$ python3 -q
>>> import numpy as np
>>> import numpy.linalg as la
>>> np.set_printoptions(precision=2, suppress=True, linewidth=140, legacy="1.25")
>>> def rd(a):
...     return np.round(a, 2) + 0
... 
>>> arr = np.load("data.npy")
>>> arr
array([[ 2,  0,  0,  0,  0,  0,  0,  0,  0],
       [ 0, -3,  0,  0,  0,  0,  0,  0,  0],
       [ 0,  0,  2,  0,  0,  0,  0,  0,  0],
       [ 0,  0,  0,  2,  0,  0,  0,  0,  0],
       [ 0,  0,  0,  0,  0,  0,  0,  0,  0],
       [ 0,  0,  0,  0,  0, -1,  0,  0,  0],
       [ 0,  0,  0,  0,  0,  0,  0,  0,  0],
       [ 0,  0,  0,  0,  0,  0,  0, -1,  0],
       [ 0,  0,  0,  0,  0,  0,  0,  0,  2]])
>>> [round(float(la.det(arr[:i, :i])), 2) + 0 for i in range(1, 10)]
[2.0, -6.0, -12.0, -24.0, 0.0, 0.0, 0.0, 0.0, 0.0]
>>> np.all(la.eigvalsh(arr) > 0)
False
>>> rd(la.eigvalsh(arr).min())
-3.0
>>> left, sig, Vh = la.svd(arr, full_matrices=False)
>>> np.abs(Vh[0])
array([0., 1., 0., 0., 0., 0., 0., 0., 0.])
>>> (sig > 1e-8).sum()
7
>>> rd(sig / sig[0])
array([1.  , 0.67, 0.67, 0.67, 0.67, 0.33, 0.33, 0.  , 0.  ])
>>> np.abs(left[:, 0]).round(6).argmax()
1
>>> rd(np.sqrt((sig ** 2).sum())), rd(la.norm(arr))
(5.2, 5.2)
>>> (arr != 0).astype(int)
array([[1, 0, 0, 0, 0, 0, 0, 0, 0],
       [0, 1, 0, 0, 0, 0, 0, 0, 0],
       [0, 0, 1, 0, 0, 0, 0, 0, 0],
       [0, 0, 0, 1, 0, 0, 0, 0, 0],
       [0, 0, 0, 0, 0, 0, 0, 0, 0],
       [0, 0, 0, 0, 0, 1, 0, 0, 0],
       [0, 0, 0, 0, 0, 0, 0, 0, 0],
       [0, 0, 0, 0, 0, 0, 0, 1, 0],
       [0, 0, 0, 0, 0, 0, 0, 0, 1]])
>>> rd(la.det(arr))
0.0
>>> (la.matrix_power((arr != 0) + (arr.T != 0) + np.eye(9), 9) > 0).astype(int)
array([[1, 0, 0, 0, 0, 0, 0, 0, 0],
       [0, 1, 0, 0, 0, 0, 0, 0, 0],
       [0, 0, 1, 0, 0, 0, 0, 0, 0],
       [0, 0, 0, 1, 0, 0, 0, 0, 0],
       [0, 0, 0, 0, 1, 0, 0, 0, 0],
       [0, 0, 0, 0, 0, 1, 0, 0, 0],
       [0, 0, 0, 0, 0, 0, 1, 0, 0],
       [0, 0, 0, 0, 0, 0, 0, 1, 0],
       [0, 0, 0, 0, 0, 0, 0, 0, 1]])
>>> arr @ arr
array([[4, 0, 0, 0, 0, 0, 0, 0, 0],
       [0, 9, 0, 0, 0, 0, 0, 0, 0],
       [0, 0, 4, 0, 0, 0, 0, 0, 0],
       [0, 0, 0, 4, 0, 0, 0, 0, 0],
       [0, 0, 0, 0, 0, 0, 0, 0, 0],
       [0, 0, 0, 0, 0, 1, 0, 0, 0],
       [0, 0, 0, 0, 0, 0, 0, 0, 0],
       [0, 0, 0, 0, 0, 0, 0, 1, 0],
       [0, 0, 0, 0, 0, 0, 0, 0, 4]])
>>> np.unravel_index(np.abs(arr).argmax(), arr.shape)
(1, 1)
>>> np.diff(arr, axis=0)
array([[-2, -3,  0,  0,  0,  0,  0,  0,  0],
       [ 0,  3,  2,  0,  0,  0,  0,  0,  0],
       [ 0,  0, -2,  2,  0,  0,  0,  0,  0],
       [ 0,  0,  0, -2,  0,  0,  0,  0,  0],
       [ 0,  0,  0,  0,  0, -1,  0,  0,  0],
       [ 0,  0,  0,  0,  0,  1,  0,  0,  0],
       [ 0,  0,  0,  0,  0,  0,  0, -1,  0],
       [ 0,  0,  0,  0,  0,  0,  0,  1,  2]])
>>> arr.sum(axis=1)
array([ 2, -3,  2,  2,  0, -1,  0, -1,  2])
>>> arr.sum(axis=0)
array([ 2, -3,  2,  2,  0, -1,  0, -1,  2])
>>> rd(arr.mean(axis=0))
array([ 0.22, -0.33,  0.22,  0.22,  0.  , -0.11,  0.  , -0.11,  0.22])
>>> la.matrix_rank(arr)
7
>>> la.matrix_rank(arr, rtol=0.1)
7
>>> W0 = np.load("dump.npy")
>>> W0
array([[-3.,  1.,  0.,  0.,  0.,  0.,  0.,  0.,  0.,  0.],
       [ 0., -3.,  1.,  0.,  0.,  0.,  0.,  0.,  0.,  0.],
       [ 0.,  0., -3.,  1.,  0.,  0.,  0.,  0.,  0.,  0.],
       [ 0.,  0.,  0., -3.,  1.,  0.,  0.,  0.,  0.,  0.],
       [ 0.,  0.,  0.,  0., -3.,  1.,  0.,  0.,  0.,  0.],
       [ 0.,  0.,  0.,  0.,  0., -3.,  1.,  0.,  0.,  0.],
       [ 0.,  0.,  0.,  0.,  0.,  0., -3.,  1.,  0.,  0.],
       [ 0.,  0.,  0.,  0.,  0.,  0.,  0., -3.,  1.,  0.],
       [ 0.,  0.,  0.,  0.,  0.,  0.,  0.,  0., -3.,  1.],
       [ 0.,  0.,  0.,  0.,  0.,  0.,  0.,  0.,  0., -3.]])
>>> # triangular
>>> r0 = np.array([2, 5, 4, 4, 0, 8, 5, 6, 4, 8])
>>> Y = W0 + np.outer(r0, np.eye(10)[2])
>>> la.matrix_rank(la.inv(Y) - la.inv(W0), tol=1e-8)
1
>>> rd(la.det(Y) / la.det(W0)), rd(1 + la.solve(W0, r0)[2])
(-0.91, -0.91)
>>> Y
array([[-3.,  1.,  2.,  0.,  0.,  0.,  0.,  0.,  0.,  0.],
       [ 0., -3.,  6.,  0.,  0.,  0.,  0.,  0.,  0.,  0.],
       [ 0.,  0.,  1.,  1.,  0.,  0.,  0.,  0.,  0.,  0.],
       [ 0.,  0.,  4., -3.,  1.,  0.,  0.,  0.,  0.,  0.],
       [ 0.,  0.,  0.,  0., -3.,  1.,  0.,  0.,  0.,  0.],
       [ 0.,  0.,  8.,  0.,  0., -3.,  1.,  0.,  0.,  0.],
       [ 0.,  0.,  5.,  0.,  0.,  0., -3.,  1.,  0.,  0.],
       [ 0.,  0.,  6.,  0.,  0.,  0.,  0., -3.,  1.,  0.],
       [ 0.,  0.,  4.,  0.,  0.,  0.,  0.,  0., -3.,  1.],
       [ 0.,  0.,  8.,  0.,  0.,  0.,  0.,  0.,  0., -3.]])
>>> r0 = np.array([2, 1])
>>> np.convolve(W0[4], r0)
array([ 0.,  0.,  0.,  0., -6., -1.,  1.,  0.,  0.,  0.,  0.])
>>> np.correlate(W0[4], W0[6], "full")
array([ 0.,  0.,  0.,  0.,  0.,  0., -3., 10., -3.,  0.,  0.,  0.,  0.,  0.,  0.,  0.,  0.,  0.,  0.])
>>> la.matrix_rank(W0 - W0[0, 0] * np.eye(10))
9
>>> [int(la.matrix_rank(la.matrix_power(W0, p))) for p in range(1, 11)]
[10, 10, 10, 10, 10, 10, 10, 10, 10, 10]
>>> A = np.load("a.npy")
>>> A
array([[ 68,   3, -21,  26,   0],
       [  3,  45, -17,   8, -14],
       [-21, -17,  82, -34,  31],
       [ 26,   8, -34,  75,   5],
       [  0, -14,  31,   5,  89]])
>>> low = la.cholesky(A)
>>> rd(A / np.sqrt(np.outer(np.diag(A), np.diag(A))))
array([[ 1.  ,  0.05, -0.28,  0.36,  0.  ],
       [ 0.05,  1.  , -0.28,  0.14, -0.22],
       [-0.28, -0.28,  1.  , -0.43,  0.36],
       [ 0.36,  0.14, -0.43,  1.  ,  0.06],
       [ 0.  , -0.22,  0.36,  0.06,  1.  ]])
>>> la.eigvalsh(A).min() > 0
True
>>> left, sig, Vh = la.svd(A, full_matrices=False)
>>> rd(np.abs(Vh[0]))
array([0.36, 0.22, 0.66, 0.47, 0.4 ])
>>> rd(Vh @ Vh.T)
array([[1., 0., 0., 0., 0.],
       [0., 1., 0., 0., 0.],
       [0., 0., 1., 0., 0.],
       [0., 0., 0., 1., 0.],
       [0., 0., 0., 0., 1.]])
>>> rd(left.T @ left)
array([[1., 0., 0., 0., 0.],
       [0., 1., 0., 0., 0.],
       [0., 0., 1., 0., 0.],
       [0., 0., 0., 1., 0.],
       [0., 0., 0., 0., 1.]])
>>> np.abs(left[:, 0]).round(6).argmax()
2
>>> left.shape, sig.shape, Vh.shape
((5, 5), (5,), (5, 5))
>>> rd(sig / sig[0])
array([1.  , 0.68, 0.35, 0.27, 0.23])
>>> rd(sig)
array([142.19,  96.97,  49.24,  38.07,  32.54])
>>> mat = np.load("case7.npy")
>>> mat
array([[ 1,  1, -1, -1, -1, -1,  1,  1],
       [ 1, -1,  1, -1,  1, -1,  1, -1],
       [ 1, -1, -1,  1, -1,  1,  1, -1],
       [ 1,  1, -1, -1,  1,  1, -1, -1],
       [ 1,  1,  1,  1,  1,  1,  1,  1],
       [ 1,  1,  1,  1, -1, -1, -1, -1],
       [ 1, -1, -1,  1,  1, -1, -1,  1]])
>>> rng = np.random.default_rng(36)
>>> Y = mat + rng.integers(-2, 3, (7, 6)) @ rng.integers(-2, 3, (6, 8))
>>> Y
array([[-2, -3, -1,  3, -1, -3, -1,  7],
       [ 1, -2,  1, -7, -1,  3,  7, -1],
       [ 4,  3, -5, -5,  2,  5,  3,  3],
       [-2, -6,  0,  9, -3,  0,  1,  4],
       [-2, -2,  0,  1,  0,  7, -2, -1],
       [ 1, -3,  2, 10, -2, -6,  0,  2],
       [ 0,  3, -4, -4,  6,  0, -8,  6]])
>>> np.abs(Y - mat).sum(axis=1)
array([21, 19, 30, 33, 19, 24, 31])
>>> Y - mat
array([[-3, -4,  0,  4,  0, -2, -2,  6],
       [ 0, -1,  0, -6, -2,  4,  6,  0],
       [ 3,  4, -4, -6,  3,  4,  2,  4],
       [-3, -7,  1, 10, -4, -1,  2,  5],
       [-3, -3, -1,  0, -1,  6, -3, -2],
       [ 0, -4,  1,  9, -1, -5,  1,  3],
       [-1,  4, -3, -5,  5,  1, -7,  5]])
>>> rd(la.svd(Y - mat, compute_uv=False))
array([22.21, 12.98,  9.89,  9.08,  3.94,  1.22,  0.  ])
>>> W = np.array([[-3, 0, -2],
...     [2, -1, -3],
...     [1, -3, 1],
...     [-3, -2, -3],
...     [3, -2, 1],
...     [2, -2, 3],
...     [3, 2, 3],
...     [-3, 1, -3]])
>>> beta = np.array([-6, 1, -2])
>>> hid = np.maximum(mat @ W + beta, 0)
>>> (hid > 0).astype(int)
array([[0, 1, 0],
       [0, 1, 1],
       [0, 1, 1],
       [0, 0, 0],
       [0, 0, 0],
       [0, 0, 0],
       [0, 1, 0]])
>>> hid
array([[ 0, 12,  0],
       [ 0,  2,  7],
       [ 0,  4,  3],
       [ 0,  0,  0],
       [ 0,  0,  0],
       [ 0,  0,  0],
       [ 0,  2,  0]])
>>> C = np.array([[1, 1], [8, 4], [5, 8]])
>>> hid @ C
array([[96, 48],
       [51, 64],
       [47, 40],
       [ 0,  0],
       [ 0,  0],
       [ 0,  0],
       [16,  8]])
>>> J = np.load("arr.npy")
>>> J
array([[-0.7 ,  0.9 , -0.2 ,  1.5 , -1.1 ,  0.  , -0.4 , -0.4 ,  0.1 ],
       [ 0.6 ,  0.8 ,  0.4 , -0.5 , -1.1 , -0.7 ,  0.2 , -0.7 ,  1.7 ],
       [ 1.  ,  0.2 , -0.6 ,  0.  , -0.8 , -0.1 ,  0.1 ,  0.2 , -0.7 ],
       [ 0.59,  0.82,  0.44, -0.53, -1.1 , -0.7 ,  0.19, -0.7 ,  1.69],
       [ 0.6 ,  1.1 , -1.5 ,  1.1 , -1.1 ,  0.8 , -1.9 , -2.  ,  0.9 ]])
>>> la.matrix_rank(J, rtol=0.1)
4
>>> [round(float(x), 2) for x in la.svd(J, compute_uv=False)[:3]]
[4.56, 3.18, 1.71]
>>> la.cond(J) > 100
True
>>> left, sig, Vh = la.svd(J)
>>> np.argmax(sig[:-1] / (sig[1:] + 1e-6)) + 1
4
>>> Y = left[:, :4] @ np.diag(sig[:4]) @ Vh[:4]
>>> rd(Y)
array([[-0.7 ,  0.9 , -0.2 ,  1.5 , -1.1 ,  0.  , -0.4 , -0.4 ,  0.1 ],
       [ 0.6 ,  0.81,  0.41, -0.51, -1.1 , -0.7 ,  0.19, -0.7 ,  1.69],
       [ 1.  ,  0.2 , -0.6 ,  0.  , -0.8 , -0.1 ,  0.1 ,  0.2 , -0.7 ],
       [ 0.59,  0.81,  0.43, -0.52, -1.1 , -0.7 ,  0.2 , -0.7 ,  1.7 ],
       [ 0.6 ,  1.1 , -1.5 ,  1.1 , -1.1 ,  0.8 , -1.9 , -2.  ,  0.9 ]])
>>> rd(la.norm(J - Y) / la.norm(J))
0.01
>>> la.matrix_rank(Y)
4
>>> rd(la.norm(Y, "nuc"))
10.97
>>> rd(la.norm(Y[1], 1)), rd(la.norm(Y[1], np.inf))
(6.71, 1.69)
>>> rd(la.norm(Y) ** 2 / la.norm(Y, 2) ** 2)
1.74
>>> rd(la.norm(Y, axis=1))
array([2.26, 2.56, 1.61, 2.56, 3.91])
>>> la.norm(Y, axis=1).argmax()
4
>>> Y = J / np.sqrt((J ** 2).mean(axis=1, keepdims=True))
>>> la.matrix_rank(Y) == la.matrix_rank(J)
True
>>> rd(la.norm(Y, axis=1))
array([3., 3., 3., 3., 3.])
>>> E = np.array([[1.6, 0.6, -1.3, 0.7, -0.7],
...     [0.7, 0.3, 0.4, 0.1, -1.0],
...     [1.6, -0.6, 0.3, -1.9, 0.2],
...     [0.8, 0.0, -2.0, 0.1, 0.2],
...     [-1.7, 0.9, 1.1, 1.8, -0.7],
...     [1.1, 0.6, -0.1, 0.1, 0.9],
...     [1.0, -1.2, 0.6, -0.3, 0.7],
...     [-0.4, 0.4, -1.2, 2.2, -0.2],
...     [0.9, -2.0, -0.7, 0.1, 0.3],
...     [0.4, 0.9, -0.3, 0.3, 0.3],
...     [-0.5, -0.1, -0.3, -0.4, 2.4],
...     [1.5, 1.9, -0.5, 0.7, 0.0],
...     [2.5, -0.3, 0.3, 0.4, -1.8],
...     [-0.7, -0.5, -0.3, 0.0, 0.8],
...     [-0.3, -2.1, -1.4, -1.3, 0.1],
...     [1.1, -0.8, 0.7, -0.2, -0.3],
...     [-0.6, -1.0, 1.9, -0.1, 0.2],
...     [0.3, -0.4, 0.6, 1.4, -0.5]])
>>> E[1] *= 3
>>> rd(E)
array([[ 1.6,  0.6, -1.3,  0.7, -0.7],
       [ 2.1,  0.9,  1.2,  0.3, -3. ],
       [ 1.6, -0.6,  0.3, -1.9,  0.2],
       [ 0.8,  0. , -2. ,  0.1,  0.2],
       [-1.7,  0.9,  1.1,  1.8, -0.7],
       [ 1.1,  0.6, -0.1,  0.1,  0.9],
       [ 1. , -1.2,  0.6, -0.3,  0.7],
       [-0.4,  0.4, -1.2,  2.2, -0.2],
       [ 0.9, -2. , -0.7,  0.1,  0.3],
       [ 0.4,  0.9, -0.3,  0.3,  0.3],
       [-0.5, -0.1, -0.3, -0.4,  2.4],
       [ 1.5,  1.9, -0.5,  0.7,  0. ],
       [ 2.5, -0.3,  0.3,  0.4, -1.8],
       [-0.7, -0.5, -0.3,  0. ,  0.8],
       [-0.3, -2.1, -1.4, -1.3,  0.1],
       [ 1.1, -0.8,  0.7, -0.2, -0.3],
       [-0.6, -1. ,  1.9, -0.1,  0.2],
       [ 0.3, -0.4,  0.6,  1.4, -0.5]])
>>> lab = E[:, 0] > np.median(E[:, 0])
>>> r0 = E[lab].mean(axis=0) - E[~lab].mean(axis=0)
>>> rd(r0)
array([ 1.79,  0.11,  0.27, -0.46, -0.7 ])
>>> lab.astype(int)
array([1, 1, 1, 0, 0, 1, 1, 0, 1, 0, 0, 1, 1, 0, 0, 1, 0, 0])
>>> np.argsort(-np.abs(r0).round(6), kind="stable")
array([0, 4, 3, 2, 1])
>>> rd((((E - E.mean(axis=0)) @ r0 > 0) == lab).mean())
0.94
>>> ((E - E.mean(axis=0)) @ r0 > 0).astype(int)
array([1, 1, 1, 0, 0, 1, 1, 0, 0, 0, 0, 1, 1, 0, 0, 1, 0, 0])
